$ python -q
>>> import numpy as np
>>> np.set_printoptions(suppress=True, linewidth=120)
>>> Y = np.array([[1, 1], [1, -1]])
>>> rng = np.random.default_rng(96)
>>> M = np.kron(Y, np.kron(Y, Y))[rng.permutation(8)][:6]
>>> M
array([[ 1, -1, -1,  1,  1, -1, -1,  1],
       [ 1,  1, -1, -1, -1, -1,  1,  1],
       [ 1, -1,  1, -1, -1,  1, -1,  1],
       [ 1, -1,  1, -1,  1, -1,  1, -1],
       [ 1,  1, -1, -1,  1,  1, -1, -1],
       [ 1,  1,  1,  1, -1, -1, -1, -1]])
>>> Y = M / np.sqrt((M ** 2).mean(axis=1, keepdims=True))
>>> np.linalg.matrix_rank(M - M.mean(axis=1, keepdims=True))
np.int64(6)
>>> np.round(np.linalg.svd(M, compute_uv=False), 2)
array([2.83, 2.83, 2.83, 2.83, 2.83, 2.83])
>>> M[:, 8]
Traceback (most recent call last):
  File "<python-input-9>", line 1, in <module>
    M[:, 8]
    ~^^^^^^
IndexError: index 8 is out of bounds for axis 1 with size 8
>>> np.unravel_index(np.abs(M).argmax(), M.shape)
(np.int64(0), np.int64(0))
>>> mat = np.load("m.npy")
>>> mat
array([[  0.1,  -0.7,   2. ,  -0.9,   0.3,  -1. ,  -1.2,   0.7,   1.1,  -8. ,   0.3],
       [ -1. ,   1.3,   1.5,   0.9,   0.3,   1.3,   2.6,   0.7,  -1.7,  -6. ,   0.5],
       [ -1.6,   1.4,   1. ,  -0.6,  -2.1,  -0.9,   0.9,  -0.6,   1.8,  -8. ,   0.7],
       [ -2. ,   0.4,   0.4,   1.3,  -0.2,   1.4,   0. ,   0.7,  -0.9, -10. ,   1.2],
       [  0.3,  -0.9,  -1.2,   1.3,   0.5,  -1.2,   0.3,  -1.4,  -2.1,  -5. ,  -0.3],
       [  1.5,  -0.7,  -0.9,   1.8,  -2.6,   1.1,   1. ,   1.5,  -0.1,  -5. ,   0.1],
       [ -0.2,   1.6,  -0.2,   0. ,  -0.4,   0.1,  -1. ,  -0.5,   2.3,  14. ,   0.8],
       [  0. ,   0.6,  -1.7,   0. ,   1.6,  -0.4,   0.7,   1.8,   0. ,   4. ,   0.4]])
>>> r0, r1 = mat[6], mat[2]
>>> r0 @ r0
np.float64(205.99)
>>> r0 @ r1
np.float64(-104.79)
>>> pr = (r0 @ r1) / (r0 @ r0) * r0
>>> pr.round(2)
array([ 0.1 , -0.81,  0.1 , -0.  ,  0.2 , -0.05,  0.51,  0.25, -1.17, -7.12, -0.41])
>>> round((r1 - pr) @ r0, 2)
np.float64(-0.0)
>>> Y = mat / np.sqrt((mat ** 2).mean(axis=1, keepdims=True))
>>> Y[6].round(2)
array([-0.05,  0.37, -0.05,  0.  , -0.09,  0.02, -0.23, -0.12,  0.53,  3.24,  0.18])
>>> np.linalg.matrix_rank(mat - mat.mean(axis=1, keepdims=True))
np.int64(8)
>>> np.round(np.linalg.norm(Y, axis=1), 2)
array([3.32, 3.32, 3.32, 3.32, 3.32, 3.32, 3.32, 3.32])
>>> X = np.loadtxt("x.csv", delimiter=",")
>>> X
array([[ -0.6,  -0.9,   2.4,  -0.4,   2.4,   0.5,   0.3,   0. ,   0.5],
       [ -0.8,  -1. ,  -0.6,  -0.8,  -2.1,   0.3,  -0.3,  -0.6,   0.2],
       [ -0.9,   1. ,  -1. ,   0.1,  -0.6,   1.3,   3.2,   0.1,   0.2],
       [ -0.2,  -0.8,  -0.8,  -0.6,   1.2,   0.5,   0.2,  -0.3,   1.2],
       [  0. ,  -1.1,   0.1,  -0.5,   1.9,   1.1,   2.2,   1.2,   1.2],
       [ -1.6,   0.3,   0.9,   1. ,   0.6,   1.3,   1.1,  -1.2,  -1.7],
       [  0.6,  -0.1,  -0.2,  -1.1,  -1.1,   1.7,   0.2,  -1. ,   1.5],
       [  1.2,   1.3,  -1.1,  -2.1,   1.4,  -0.3,  -1.4,  -0.7,   0. ],
       [ -0.1,  -0.1,  -2. ,  -0.3,  -0.1,  -1.1,  -0.3,   0.6,  -1.1],
       [ -0.4,   0.9,  -0.7,  -2.7,  -1.4,   1. ,  -1.1,   1.7,   0.4],
       [  1.1,  -0.4,  -1.6,  -0.6,  -0.6,  -0.8,  -0.9,   0.4,  -1.8],
       [ -0.5,   0.2,  -0.8,   0.3,  -1.4,   0.4,  -0.6,  -1.2,  -0.4],
       [ -1.3,  -1.1,   0.3,  -0.4,   0.3,  -1.3,  -0.2,  -0.4,  -0.7],
       [ -0.5,  -0.4,   1.2,   0.7,   0.7,   0.4,  -0.4,   1.5,   1.1],
       [  1.1,   0.5,  -0.6,   0.9,  -1.6,  -0.2,  -1.1,   1. ,   0.4],
       [  0.4,  -0.8,   1.4,   1. ,  -0.6,   0.7,   0.8,   0.4,   1.1],
       [  0.3,  -0.5,  -1.5,   0.7,   0.7,  -0.3,   1.2,   0.6,   0.8],
       [  2. ,   0.4,  -0.9,  -0.3,  -1.3,   0.4,   1.2,  -1.2,   0.9],
       [  0.9,  -0.5,   1.7,   1. ,  -0.5,  -1.3,   0.9,  -0.1,  -0.9],
       [  0.6,  -1.7,   0.7,   0.2,  -0.1,   0.2,  -1. ,  -0.2,   0. ],
       [ -0.5,   1. ,   0.6,  -0.1,   0.9,   0. ,  -0.4,   0.4,  -1. ],
       [  0.6,  -0.6,  -1.2,   0.4,  -1.6,  -1.4,   1. ,  -1.8,   1.2],
       [ -0.5,  -0.4,  -0.1,   1. ,   0.4,  -1. ,  -0.9,   0.6,  -1.3],
       [ -1.9,  -0.9,   2.2,  -1.6,  -1.1,   0.3,  -1.3,   1.5,   1.1],
       [ -0.9,  -0.2,   0.1,  -0.8,   0.3,  -1.7,   1.9,   0.2,  -0.7],
       [  6. , -28. ,  36. ,  -8. ,  42. ,  12. ,  14. , -26. ,   6. ],
       [  0.2,  -1.4,   0.2,   0.1,   1. ,  -1.1,   0.6,  -0.9,   0. ],
       [ -1. ,   1.2,  -1.5,   1.5,   0.6,   0.1,   0.6,  -0.4,   0.4],
       [  0.8,  -0.5,  -0.2,  -0.4,  -0.9,   1.4,  -1.5,   0. ,   0.2]])
>>> W2 = X[[4, 10]].astype(float)
>>> for _ in range(3):
...     labels = np.linalg.norm(X[:, None] - W2, axis=-1).argmin(axis=1)
...     W2 = np.array([X[labels == j].mean(axis=0) for j in range(2)])
... 
>>> labels
array([1, 1, 1, 1, 1, 1, 1, 1, 1, 1, 1, 1, 1, 1, 1, 1, 1, 1, 1, 1, 1, 1, 1, 1, 1, 0, 1, 1, 1])
>>> W2.round(2)
array([[  6.  , -28.  ,  36.  ,  -8.  ,  42.  ,  12.  ,  14.  , -26.  ,   6.  ],
       [ -0.07,  -0.24,  -0.11,  -0.14,  -0.09,   0.04,   0.14,   0.01,   0.1 ]])
>>> np.bincount(labels)
array([ 1, 28])
>>> np.round(np.linalg.norm(W2, "nuc"), 2)
np.float64(71.04)
>>> np.linalg.norm(W2, axis=1).argmax()
np.int64(0)
>>> np.round(np.linalg.norm(W2, axis=0), 2)
array([ 6., 28., 36.,  8., 42., 12., 14., 26.,  6.])
>>> np.round(np.linalg.norm(W2, axis=1), 2)
array([70.68,  0.36])
>>> np.round(np.linalg.norm(W2[1], 1), 2), np.round(np.linalg.norm(W2[1], np.inf), 2)
(np.float64(0.93), np.float64(0.24))
>>> round(float(np.linalg.norm(W2) ** 2 / np.linalg.norm(W2, 2) ** 2), 2)
1.0
>>> x0 = np.array([9, 6, 2, 4, 5, 3, 5, 5, 7])
>>> np.sign((X @ x0).round(6))
array([ 1., -1.,  1.,  1.,  1., -1.,  1.,  1., -1., -1., -1., -1., -1.,  1.,  1.,  1.,  1.,  1.,  1., -1., -1., -1.,
       -1., -1., -1.,  1., -1.,  1., -1.])
>>> np.linalg.norm(X @ x0) <= np.linalg.norm(X, 2) * np.linalg.norm(x0) + 1e-9
np.True_
>>> X @ np.eye(9)[7]
array([  0. ,  -0.6,   0.1,  -0.3,   1.2,  -1.2,  -1. ,  -0.7,   0.6,   1.7,   0.4,  -1.2,  -0.4,   1.5,   1. ,   0.4,
         0.6,  -1.2,  -0.1,  -0.2,   0.4,  -1.8,   0.6,   1.5,   0.2, -26. ,  -0.9,  -0.4,   0. ])
>>> proj = X @ np.linalg.solve(X.T @ X, X.T)
>>> round(np.trace(proj), 2)
np.float64(9.0)
>>> np.allclose(proj @ proj, proj)
True
>>> O, V = np.linalg.qr(X[:, :5])[0], np.linalg.qr(X[:, 5:])[0]
>>> sig = np.linalg.svd(O.T @ V, compute_uv=False)
>>> round(float(np.linalg.norm(O @ O.T - V @ V.T, 2)), 2)
1.0
>>> np.round(np.degrees(np.arccos(sig.clip(0, 1))), 2)
array([10.9 , 60.39, 64.26, 85.64])
>>> sig.round(2)
array([0.98, 0.49, 0.43, 0.08])
>>> (sig > 0.9).sum()
np.int64(1)
>>> m1 = 0.7 ** np.abs(np.subtract.outer(np.arange(5), np.arange(5)))
>>> m1.round(2)
array([[1.  , 0.7 , 0.49, 0.34, 0.24],
       [0.7 , 1.  , 0.7 , 0.49, 0.34],
       [0.49, 0.7 , 1.  , 0.7 , 0.49],
       [0.34, 0.49, 0.7 , 1.  , 0.7 ],
       [0.24, 0.34, 0.49, 0.7 , 1.  ]])
>>> x0 = np.array([7, 6, 5, 1, 4, 3, 3, 0])
>>> a = np.maximum(M @ x0, 0)
>>> M.T @ a
array([ 33,  13,   5, -15,   7,  -9,  -9, -25])
>>> np.flatnonzero(a > 1e-9)
array([1, 2, 3, 4, 5])
>>> np.maximum(M @ x0, 0) - np.maximum(-M @ x0, 0)
array([-5,  3,  1,  9, 11,  9])
>>> x0 = np.array([-3, -3, 3, 0, -3])
>>> np.round(m1 @ x0, 2)
array([-4.35, -4.03, -2.04, -2.5 , -3.28])
>>> np.round(m1 @ np.eye(5)[1], 2)
array([0.7 , 1.  , 0.7 , 0.49, 0.34])
>>> x0 = np.ones(5)
>>> for _ in range(4):
...     x0 = m1 @ x0
...     x0 /= np.linalg.norm(x0)
...     print(round(x0 @ m1 @ x0, 2))
... 
3.1
3.1
3.1
3.1
>>> x0.round(2)
array([0.39, 0.47, 0.5 , 0.47, 0.39])
>>> W0 = np.load("case5.npy")
>>> W0
array([[ 1.,  0.,  0.,  0.,  0.],
       [ 0.,  0.,  0.,  0., -1.],
       [ 0.,  0.,  1.,  0.,  0.],
       [ 0.,  0.,  0.,  1.,  0.],
       [ 0.,  1.,  0.,  0.,  0.]])
>>> # keeps lengths
>>> np.round(np.linalg.svd(W0, compute_uv=False), 2)
array([1., 1., 1., 1., 1.])
>>> W0 @ W0.T
array([[1., 0., 0., 0., 0.],
       [0., 1., 0., 0., 0.],
       [0., 0., 1., 0., 0.],
       [0., 0., 0., 1., 0.],
       [0., 0., 0., 0., 1.]])
>>> W0.T @ W0
array([[1., 0., 0., 0., 0.],
       [0., 1., 0., 0., 0.],
       [0., 0., 1., 0., 0.],
       [0., 0., 0., 1., 0.],
       [0., 0., 0., 0., 1.]])
>>> x0 = np.array([8, 0, 4, 6, 3])
>>> W0.T @ (W0 @ x0)
array([8., 0., 4., 6., 3.])
>>> A = np.loadtxt("out9.csv", delimiter=",")
>>> A.round(2)
array([[ 0.02,  0.76,  0.33,  0.55,  0.11],
       [ 0.76,  0.41, -0.25, -0.42, -0.08],
       [ 0.33, -0.25,  0.89, -0.18, -0.04],
       [ 0.55, -0.42, -0.18,  0.7 , -0.06],
       [ 0.11, -0.08, -0.04, -0.06,  0.99]])
>>> x0 = np.array([3, -3, 0, 1, -3])
>>> target = A @ x0
>>> coef, lr = np.zeros(5), 1 / np.linalg.norm(A, 2) ** 2
>>> for i in range(5):
...     coef -= lr * A.T @ (A @ coef - target)
...     if i % 1 == 0: print(i, round(np.linalg.norm(A @ coef - target), 2))
... 
0 0.0
1 0.0
2 0.0
3 0.0
4 0.0
>>> np.round(np.linalg.cond(A), 2)
np.float64(1.0)
>>> vals, V = np.linalg.eigvalsh(A)
Traceback (most recent call last):
  File "<python-input-77>", line 1, in <module>
    vals, V = np.linalg.eigvalsh(A)
    ^^^^^^^
ValueError: too many values to unpack (expected 2)
>>> vals, V = np.linalg.eigh(A)
>>> (vals > 1e-8).sum(), (vals < -1e-8).sum()
(np.int64(4), np.int64(1))
>>> np.round(V.T @ V, 2) + 0
array([[1., 0., 0., 0., 0.],
       [0., 1., 0., 0., 0.],
       [0., 0., 1., 0., 0.],
       [0., 0., 0., 1., 0.],
       [0., 0., 0., 0., 1.]])
>>> vals.round(2)
array([-1.,  1.,  1.,  1.,  1.])
>>> np.round(V.T @ A @ V, 2) + 0
array([[-1.,  0.,  0.,  0.,  0.],
       [ 0.,  1.,  0.,  0.,  0.],
       [ 0.,  0.,  1.,  0.,  0.],
       [ 0.,  0.,  0.,  1.,  0.],
       [ 0.,  0.,  0.,  0.,  1.]])
>>> Y = np.array([[-1, 3, -2],
...     [-3, -1, -2],
...     [-3, 0, -1],
...     [-1, -1, 3],
...     [-1, -1, -1],
...     [0, -3, -2],
...     [2, 1, -2],
...     [-1, 0, 3],
...     [-1, 0, 3],
...     [-3, 3, 1],
...     [-2, 1, 2]])
>>> np.linalg.matrix_rank(np.vstack([mat, Y.T]))
np.int64(11)
>>> np.round(np.einsum("ij,ij->i", mat, mat), 2)
array([ 73.63,  53.92,  80.  , 110.75,  37.27,  43.03, 205.99,  25.86])
>>> x0 = np.array([1, -1, 0, -2, -1])
>>> round(float(np.linalg.det(A)), 2)
-1.0
>>> np.round(np.abs(np.linalg.eigvals(A)), 2)
array([1., 1., 1., 1., 1.])
>>> round(np.linalg.norm(x0), 2), round(np.linalg.norm(A @ x0), 2)
(np.float64(2.65), np.float64(2.65))
>>> np.round(np.sort(np.abs(np.degrees(np.angle(np.linalg.eigvals(A))))), 2)
array([  0.,   0.,   0.,   0., 180.])
>>> np.round(np.linalg.inv(A), 2)
array([[ 0.02,  0.76,  0.33,  0.55,  0.11],
       [ 0.76,  0.41, -0.25, -0.42, -0.08],
       [ 0.33, -0.25,  0.89, -0.18, -0.04],
       [ 0.55, -0.42, -0.18,  0.7 , -0.06],
       [ 0.11, -0.08, -0.04, -0.06,  0.99]])
>>> np.round(A.T @ (A @ x0), 2) + 0
array([ 1., -1.,  0., -2., -1.])
>>> E = np.loadtxt("data.csv", delimiter=",")
>>> E
array([[1., 0., 0., 0., 0., 0., 0., 0.],
       [0., 1., 0., 0., 0., 0., 0., 0.],
       [0., 1., 1., 0., 0., 0., 0., 0.],
       [0., 0., 2., 1., 0., 0., 0., 0.],
       [0., 1., 1., 0., 1., 0., 0., 0.],
       [3., 3., 2., 0., 2., 1., 0., 0.],
       [1., 1., 3., 0., 2., 1., 1., 0.],
       [2., 2., 3., 1., 0., 3., 2., 1.]])
>>> # triangular, det is the product of the diagonal
>>> C2 = E.T @ E
>>> C2
array([[15., 14., 15.,  2.,  8., 10.,  5.,  2.],
       [14., 17., 17.,  2.,  9., 10.,  5.,  2.],
       [15., 17., 28.,  5., 11., 14.,  9.,  3.],
       [ 2.,  2.,  5.,  2.,  0.,  3.,  2.,  1.],
       [ 8.,  9., 11.,  0.,  9.,  4.,  2.,  0.],
       [10., 10., 14.,  3.,  4., 11.,  7.,  3.],
       [ 5.,  5.,  9.,  2.,  2.,  7.,  5.,  2.],
       [ 2.,  2.,  3.,  1.,  0.,  3.,  2.,  1.]])
>>> np.allclose(C2, C2.T)
True
>>> np.trace(C2), (E ** 2).sum()
(np.float64(88.0), np.float64(88.0))
>>> np.linalg.matrix_rank(C2)
np.int64(8)
>>> r0 = np.array([-1, -2])
>>> np.cross(C2[6, :3], C2[2, :3])
array([-13.,  -5.,  10.])
>>> np.array([np.convolve(row, r0, "same") for row in C2])
array([[-15., -44., -43., -32., -12., -26., -25., -12.],
       [-14., -45., -51., -36., -13., -28., -25., -12.],
       [-15., -47., -62., -61., -21., -36., -37., -21.],
       [ -2.,  -6.,  -9., -12.,  -4.,  -3.,  -8.,  -5.],
       [ -8., -25., -29., -22.,  -9., -22., -10.,  -4.],
       [-10., -30., -34., -31., -10., -19., -29., -17.],
       [ -5., -15., -19., -20.,  -6., -11., -19., -12.],
       [ -2.,  -6.,  -7.,  -7.,  -2.,  -3.,  -8.,  -5.]])
>>> J = np.array([[2, -1, 0, 2, 0],
...     [2, -1, 1, 1, -1],
...     [1, -2, -1, 0, 1],
...     [-2, 1, 2, 0, 1],
...     [1, 2, -2, -1, -1],
...     [1, 2, -2, 1, 2],
...     [-1, -1, 0, -1, -2],
...     [-2, 1, -2, -2, 1]])
>>> J
array([[ 2, -1,  0,  2,  0],
       [ 2, -1,  1,  1, -1],
       [ 1, -2, -1,  0,  1],
       [-2,  1,  2,  0,  1],
       [ 1,  2, -2, -1, -1],
       [ 1,  2, -2,  1,  2],
       [-1, -1,  0, -1, -2],
       [-2,  1, -2, -2,  1]])
>>> Y = np.c_[J[:, :2] @ np.array([[-2, -5], [-6, 5]]), np.array([-6, 0, -9, 9, 2, 5, -6, 5])]
>>> Y
array([[  2, -15,  -6],
       [  2, -15,   0],
       [ 10, -15,  -9],
       [ -2,  15,   9],
       [-14,   5,   2],
       [-14,   5,   5],
       [  8,   0,  -6],
       [ -2,  15,   5]])
>>> np.linalg.matrix_rank(Y)
np.int64(3)
>>> np.round(np.linalg.norm(np.linalg.qr(J)[0].T @ Y, axis=0) ** 2 / ((Y ** 2).sum(axis=0) + 1e-12), 2)
array([1.  , 1.  , 0.93])
>>> np.linalg.matrix_rank(np.c_[J, Y])
np.int64(6)
>>> x0 = np.array([2, 2, 2])
>>> target = Y @ x0
>>> np.round(np.linalg.solve(Y.T @ Y, Y.T @ target), 2)
array([2., 2., 2.])
>>> try:
...     np.linalg.solve(Y, target)
... except np.linalg.LinAlgError as e:
...     print(repr(e))
... 
LinAlgError('Last 2 dimensions of the array must be square')
>>> target
array([-38, -26, -28,  44, -14,  -8,   4,  36])
>>> np.round(np.linalg.pinv(Y) @ Y, 2) + 0
array([[1., 0., 0.],
       [0., 1., 0.],
       [0., 0., 1.]])
>>> target = target + 0.02 * rng.normal(size=8)
>>> target.round(2)
array([-38.01, -25.97, -28.02,  44.02, -14.01,  -8.02,   4.01,  36.01])
>>> coef, *_ = np.linalg.lstsq(Y, target)
>>> coef.round(2)
array([2., 2., 2.])
>>> coef.round()
array([2., 2., 2.])
>>> round(np.linalg.norm(target - Y @ coef), 2)
np.float64(0.04)
>>> [round(float(np.linalg.norm(np.linalg.solve(Y.T @ Y + lam * np.eye(3), Y.T @ target))), 2) for lam in (0, 1, 10, 100)]
[3.47, 3.45, 3.29, 2.56]
